>>> import numpy as np
>>> np.set_printoptions(precision=1, suppress=True, linewidth=200)
>>> F = np.loadtxt("out2.csv", delimiter=",")
>>> print(F)
[[-2. -2.  0.  0.  0.  0. -2.  0. -2.  0.  0.  1.  0.]
 [ 2. -1.  0.  0.  0.  0.  0.  0.  2.  0.  0.  0.  2.]
 [ 0.  0. -2.  0.  0.  0.  0.  2.  0.  0.  0.  0.  0.]
 [ 0.  0.  0. -2. -2. -2.  0.  0.  0.  0.  2.  0.  0.]
 [ 0.  0.  0.  1. -2.  1.  0.  0.  0.  0. -1.  0.  0.]
 [ 0.  0.  0.  2.  0. -2.  0.  0.  0.  0.  1.  0.  0.]
 [-2.  1.  0.  0.  0.  0.  0.  0.  0.  0.  0. -2. -1.]
 [ 0.  0.  0.  0.  0.  0.  0.  2.  0.  1.  0.  0.  0.]
 [ 0.  2.  0.  0.  0.  0.  0.  0.  2.  0.  0.  2. -2.]
 [ 0.  0. -2.  0.  0.  0.  0.  0.  0. -2.  0.  0.  0.]
 [ 0.  0.  0.  2.  1.  2.  0.  0.  0.  0. -2.  0.  0.]
 [-1. -1.  0.  0.  0.  0. -1.  0.  2.  0.  0.  2. -2.]
 [ 2. -1.  0.  0.  0.  0.  1.  0. -2.  0.  0.  2. -2.]]
>>> print([round(float(x), 1) for x in np.linalg.svd(F, compute_uv=False)[:3]])
[5.5, 5.2, 4.9]
>>> round(np.linalg.norm(F, 2) / np.linalg.norm(F), 1)
np.float64(0.4)
>>> np.linalg.matrix_rank(F, rtol=0.1)
np.int64(10)
>>> arr = np.loadtxt("w.csv", delimiter=",")
>>> arr
array([[-1.4, -0.1,  0.7,  0.2, -0.6, -1.1,  0.2, -0.5,  0.2,  1.2, -0.7,  0. ,  0.6, -2.1],
       [ 0.3,  1.5,  0.5,  0.4, -2.2,  1.7,  2.5, -0.9, -1. , -0.3, -1.2, -0.3,  0.1,  1. ],
       [ 1.5, -0.3, -2.5,  0. ,  0.1,  1.4,  0.8,  1.3, -0.1,  1. ,  0.8, -1. ,  2.4, -1. ],
       [-0.3, -0.9,  0. , -0.8,  1.5, -0.1,  1.6, -0.7, -1.4, -2.7, -0.1, -0.1, -0.4,  1.3],
       [ 1. ,  0.1,  0.1,  0.4,  1.2, -0.8,  0.1, -1.1,  1.6,  1.9,  0.5, -1.9, -1. ,  1.6],
       [-0.9, -0.6, -0.7,  0.5,  0. ,  1.7,  0.5,  0.7,  1.3, -0.5, -1.6, -0.7,  0. , -0.8]])
>>> rng = np.random.default_rng(1)
>>> B = arr + rng.integers(-2, 3, (6, 4)) @ rng.integers(-2, 3, (4, 14))
>>> B
array([[-2.4,  1.9,  0.7,  1.2,  2.4,  0.9, -0.8, -2.5,  2.2,  1.2,  2.3, -2. , -1.4, -5.1],
       [-5.7,  7.5,  6.5, -3.6,  9.8,  5.7,  4.5, -0.9,  1. , -0.3,  0.8, -8.3, -1.9, -1. ],
       [-2.5,  1.7,  3.5, -4. ,  6.1, -0.6,  0.8,  5.3, -0.1,  1. , -1.2, -7. ,  2.4,  1. ],
       [-1.3, -1.9, -6. ,  1.2, -1.5,  0.9,  4.6, -2.7, -7.4,  3.3,  3.9,  5.9, -6.4,  3.3],
       [ 5. , -2.9, -1.9,  1.4, -4.8, -1.8,  0.1, -1.1,  1.6, -0.1, -2.5,  2.1,  3. ,  2.6],
       [ 1.1, -3.6,  1.3,  1.5, -4. , -5.3, -5.5,  4.7,  3.3, -2.5, -4.6, -2.7,  2. ,  0.2]])
>>> B - arr
array([[-1.,  2.,  0.,  1.,  3.,  2., -1., -2.,  2.,  0.,  3., -2., -2., -3.],
       [-6.,  6.,  6., -4., 12.,  4.,  2.,  0.,  2.,  0.,  2., -8., -2., -2.],
       [-4.,  2.,  6., -4.,  6., -2.,  0.,  4.,  0.,  0., -2., -6.,  0.,  2.],
       [-1., -1., -6.,  2., -3.,  1.,  3., -2., -6.,  6.,  4.,  6., -6.,  2.],
       [ 4., -3., -2.,  1., -6., -1.,  0.,  0.,  0., -2., -3.,  4.,  4.,  1.],
       [ 2., -3.,  2.,  1., -4., -7., -6.,  4.,  2., -2., -3., -2.,  2.,  1.]])
>>> np.linalg.matrix_rank(B - arr, tol=1e-8)
np.int64(4)
>>> f = np.array([5, 5, 5])
>>> np.cross(B[1, :3], B[3, :3])
array([-32.6, -42.7,  20.6])
>>> B = arr / np.sqrt((arr ** 2).mean(axis=1, keepdims=True))
>>> np.linalg.norm(B, axis=1)
array([3.7, 3.7, 3.7, 3.7, 3.7, 3.7])
>>> np.linalg.matrix_rank(arr - arr.mean(axis=1, keepdims=True))
np.int64(6)
>>> f = np.array([-2, -3, 1, -1, 3, 3, -1, 2, 0])
>>> feats = f[np.abs(np.subtract.outer(np.arange(9), np.arange(9)))]
>>> print(feats)
[[-2 -3  1 -1  3  3 -1  2  0]
 [-3 -2 -3  1 -1  3  3 -1  2]
 [ 1 -3 -2 -3  1 -1  3  3 -1]
 [-1  1 -3 -2 -3  1 -1  3  3]
 [ 3 -1  1 -3 -2 -3  1 -1  3]
 [ 3  3 -1  1 -3 -2 -3  1 -1]
 [-1  3  3 -1  1 -3 -2 -3  1]
 [ 2 -1  3  3 -1  1 -3 -2 -3]
 [ 0  2 -1  3  3 -1  1 -3 -2]]
>>> vec = np.array([2, 0, 3, 1, 2, 3, 0, 2, 3])
>>> h = np.maximum(feats @ vec, 0)
>>> np.maximum(feats @ (3 * vec), 0)
array([51,  0,  0,  0,  0,  0,  0, 12,  0])
>>> feats * (h > 1e-9)[:, None]
array([[-2, -3,  1, -1,  3,  3, -1,  2,  0],
       [ 0,  0,  0,  0,  0,  0,  0,  0,  0],
       [ 0,  0,  0,  0,  0,  0,  0,  0,  0],
       [ 0,  0,  0,  0,  0,  0,  0,  0,  0],
       [ 0,  0,  0,  0,  0,  0,  0,  0,  0],
       [ 0,  0,  0,  0,  0,  0,  0,  0,  0],
       [ 0,  0,  0,  0,  0,  0,  0,  0,  0],
       [ 2, -1,  3,  3, -1,  1, -3, -2, -3],
       [ 0,  0,  0,  0,  0,  0,  0,  0,  0]])
>>> idx = rng.permutation(9)
>>> B = feats[:, idx] * rng.choice([-1, 1], 9)
>>> B
array([[ 3,  2, -1,  0, -1, -3, -1, -2, -3],
       [ 3, -1,  1,  2,  3,  1,  3, -3, -2],
       [-1,  3, -3, -1,  3, -1,  2,  1, -3],
       [ 1,  3, -2,  3, -1,  3,  3, -1,  1],
       [-3, -1, -3,  3,  1,  2, -1,  3, -1],
       [-2,  1,  1, -1, -3,  3,  1,  3,  3],
       [-3, -3, -1,  1, -2, -1, -3, -1,  3],
       [ 1, -2,  3, -3, -3,  1, -3,  2, -1],
       [-1, -3,  3, -2,  1, -3,  1,  0,  2]])
>>> U, _, Vh = np.linalg.svd(feats.T @ B)
>>> np.round(np.linalg.lstsq(feats, B)[0], 1) + 0
array([[ 0.,  0.,  0.,  0.,  0.,  0.,  0.,  1.,  0.],
       [ 0.,  0.,  0.,  0.,  0.,  0.,  0.,  0.,  1.],
       [ 0.,  0.,  0.,  0.,  0.,  0., -1.,  0.,  0.],
       [ 0.,  0.,  1.,  0.,  0.,  0.,  0.,  0.,  0.],
       [ 0.,  0.,  0.,  0.,  0., -1.,  0.,  0.,  0.],
       [ 1.,  0.,  0.,  0.,  0.,  0.,  0.,  0.,  0.],
       [ 0.,  0.,  0.,  0.,  1.,  0.,  0.,  0.,  0.],
       [ 0.,  1.,  0.,  0.,  0.,  0.,  0.,  0.,  0.],
       [ 0.,  0.,  0.,  1.,  0.,  0.,  0.,  0.,  0.]])
>>> np.round(U @ Vh, 1) + 0
array([[ 0.,  0.,  0.,  0.,  0.,  0.,  0.,  1.,  0.],
       [ 0.,  0.,  0.,  0.,  0.,  0.,  0.,  0.,  1.],
       [ 0.,  0.,  0.,  0.,  0.,  0., -1.,  0.,  0.],
       [ 0.,  0.,  1.,  0.,  0.,  0.,  0.,  0.,  0.],
       [ 0.,  0.,  0.,  0.,  0., -1.,  0.,  0.,  0.],
       [ 1.,  0.,  0.,  0.,  0.,  0.,  0.,  0.,  0.],
       [ 0.,  0.,  0.,  0.,  1.,  0.,  0.,  0.,  0.],
       [ 0.,  1.,  0.,  0.,  0.,  0.,  0.,  0.,  0.],
       [ 0.,  0.,  0.,  1.,  0.,  0.,  0.,  0.,  0.]])
